$ ipython --no-banner

In [1]: import numpy as np

In [2]: import numpy.linalg as la

In [3]: np.set_printoptions(suppress=True, linewidth=100)

In [4]: m1 = np.array([[-0.4, -2.0, -0.5, -0.4, -0.6, 0.1, 0.7, -0.5],
   ...:     [1.7, -0.4, -1.4, -0.4, 1.7, -0.6, -0.4, -1.3],
   ...:     [-0.4, 0.8, 0.9, 1.3, -0.2, -0.1, -0.6, -0.3],
   ...:     [0.2, -0.1, 1.3, 0.3, 0.2, -1.4, 0.0, 0.9]])

In [5]: print(m1)
[[-0.4 -2.  -0.5 -0.4 -0.6  0.1  0.7 -0.5]
 [ 1.7 -0.4 -1.4 -0.4  1.7 -0.6 -0.4 -1.3]
 [-0.4  0.8  0.9  1.3 -0.2 -0.1 -0.6 -0.3]
 [ 0.2 -0.1  1.3  0.3  0.2 -1.4  0.   0.9]]

In [6]: T = np.stack([m1, -2 * m1, m1[::-1]])

In [7]: print(np.round(T.sum(axis=0), 2))
[[ 0.6  1.9  1.8  0.7  0.8 -1.5 -0.7  1.4]
 [-2.1  1.2  2.3  1.7 -1.9  0.5 -0.2  1. ]
 [ 2.1 -1.2 -2.3 -1.7  1.9 -0.5  0.2 -1. ]
 [-0.6 -1.9 -1.8 -0.7 -0.8  1.5  0.7 -1.4]]

In [8]: print(T.shape)
(3, 4, 8)

In [9]: x = np.array([-1, 0, -1, 3, 1, -1, 1, 3])

In [10]: print((m1 @ x).argmax())
3

In [11]: print(np.round(m1 @ np.ones(8), 2))
[-3.6 -1.1  1.4  1.4]

In [12]: print(np.round(m1 @ (2 * x), 2))
[-3.6 -7.   3.6  7.4]

In [13]: print(np.round(np.einsum("ij,j->i", m1, x), 2))
[-1.8 -3.5  1.8  3.7]

In [14]: print(np.round((m1 * x).sum(axis=1), 2))
[-1.8 -3.5  1.8  3.7]

In [15]: print(np.round(m1 @ x, 2))
[-1.8 -3.5  1.8  3.7]

In [16]: print(m1 @ np.eye(8)[6])
[ 0.7 -0.4 -0.6  0. ]

In [17]: x @ m1
ValueError: matmul: Input operand 1 has a mismatch in its core dimension 0, with gufunc signature (n?,k),(k,m?)->(n?,m?) (size 4 is different from 8)


In [18]: print(np.round(m1 * x, 2))
[[ 0.4 -0.   0.5 -1.2 -0.6 -0.1  0.7 -1.5]
 [-1.7 -0.   1.4 -1.2  1.7  0.6 -0.4 -3.9]
 [ 0.4  0.  -0.9  3.9 -0.2  0.1 -0.6 -0.9]
 [-0.2 -0.  -1.3  0.9  0.2  1.4  0.   2.7]]

In [19]: print(la.norm(m1 @ x) <= la.norm(m1, 2) * la.norm(x) + 1e-9)
True

In [20]: other = np.array([[-2, 4, -2], [4, -3, 5], [-1, 5, -3]])

In [21]: other[-1] = other[0]

In [22]: J = other + 0.05 * np.eye(3)

In [23]: print(J)
[[-1.95  4.   -2.  ]
 [ 4.   -2.95  5.  ]
 [-2.    4.   -1.95]]

In [24]: rng = np.random.default_rng(2565)

In [25]: labels = rng.permutation(3)

In [26]: other = J[:, labels] * rng.choice([-1, 1], 3)

In [27]: print(other)
[[-4.    2.   -1.95]
 [ 2.95 -5.    4.  ]
 [-4.    1.95 -2.  ]]

In [28]: U, _, vt = la.svd(J.T @ other)

In [29]: print(np.round(U @ vt, 2) + 0)
[[ 0.  0.  1.]
 [-1.  0.  0.]
 [ 0. -1.  0.]]

In [30]: print(np.round(la.lstsq(J, other)[0], 2) + 0)
[[ 0.  0.  1.]
 [-1.  0.  0.]
 [ 0. -1.  0.]]
